% ipython --no-banner

In [1]: import numpy as np

In [2]: np.set_printoptions(precision=3, suppress=True, linewidth=200)

In [3]: X = np.loadtxt("data.csv", delimiter=",")

In [4]: print(X)
[[ 0.303 -1.075  0.128 -1.845  0.547 -0.29  -0.282 -0.834]
 [ 0.396 -0.173  1.08  -2.475  0.339  0.245 -0.855 -1.487]
 [-1.523  1.471 -1.853  2.864  0.776  1.24  -2.294  3.198]
 [ 1.001 -3.533  2.319 -2.145 -0.246  1.118  2.395 -0.987]
 [-0.606 -0.607 -1.416  3.357  0.232  1.16  -0.188  3.017]
 [-0.9   -0.37  -1.522  2.85   0.755  1.053 -0.784  3.015]
 [ 0.503  1.662  0.015 -0.664 -0.064 -0.392 -0.68  -0.531]]

In [5]: def softmax(z):
   ...:     e = np.exp(z - z.max(axis=-1, keepdims=True))
   ...:     return e / e.sum(axis=-1, keepdims=True)
   ...: 

In [6]: print(softmax(X).sum(axis=1))
[1. 1. 1. 1. 1. 1. 1.]

In [7]: print(softmax(X[0]))
[0.203 0.051 0.171 0.024 0.26  0.112 0.113 0.065]

In [8]: S = X @ X.T / np.sqrt(8)

In [9]: print(softmax(S)[0] @ X)
[ 0.658 -1.886  1.414 -2.107  0.098  0.524  0.797 -1.065]

In [10]: print(softmax(S).round(6).argmax(axis=1))
[3 1 2 3 4 2 6]

In [11]: cov = X.T @ X

In [12]: print(np.allclose(cov, cov.T))
True

In [13]: print(np.round(np.linalg.eigvalsh(cov)[::-1], 3) + 0)
[100.009  24.994   6.252   1.563   0.39    0.097   0.024   0.   ]

In [14]: print(round(np.trace(cov), 3), np.round((X ** 2).sum(), 3))
133.33 133.33

In [15]: print(np.linalg.matrix_rank(cov))
7

In [16]: m1 = np.load("case19.npy")

In [17]: print(m1)
[[-0.8 -0.3  0.2  1.1 -0.7  0.1  1.2  0.9]
 [ 2.1 -1.5  0.3 -0.5  2.   0.9  1.2  0.3]
 [-0.8  0.9 -0.6 -0.4  0.2  0.  -1.3 -1.6]
 [ 0.  -0.1  0.1 -1.2 -0.4  1.3 -0.1  0. ]
 [ 0.3  0.8  0.2 -1.4  0.   0.  -0.4 -0.7]
 [-0.1  1.4  0.  -1.4 -1.  -2.5  0.2 -1.4]
 [-0.4  0.6 -1.8 -0.6 -1.3  0.9 -0.2  0.8]]

In [18]: print(np.diff(m1, axis=0))
[[ 2.9 -1.2  0.1 -1.6  2.7  0.8  0.  -0.6]
 [-2.9  2.4 -0.9  0.1 -1.8 -0.9 -2.5 -1.9]
 [ 0.8 -1.   0.7 -0.8 -0.6  1.3  1.2  1.6]
 [ 0.3  0.9  0.1 -0.2  0.4 -1.3 -0.3 -0.7]
 [-0.4  0.6 -0.2  0.  -1.  -2.5  0.6 -0.7]
 [-0.3 -0.8 -1.8  0.8 -0.3  3.4 -0.4  2.2]]

In [19]: print(round(float(np.linalg.norm(m1)), 3))
7.177

In [20]: print(m1.sum(axis=1))
[ 1.7  4.8 -3.6 -0.4 -1.2 -4.8 -2. ]

In [21]: print(m1.mean(axis=0))
[ 0.043  0.257 -0.229 -0.629 -0.171  0.1    0.086 -0.243]
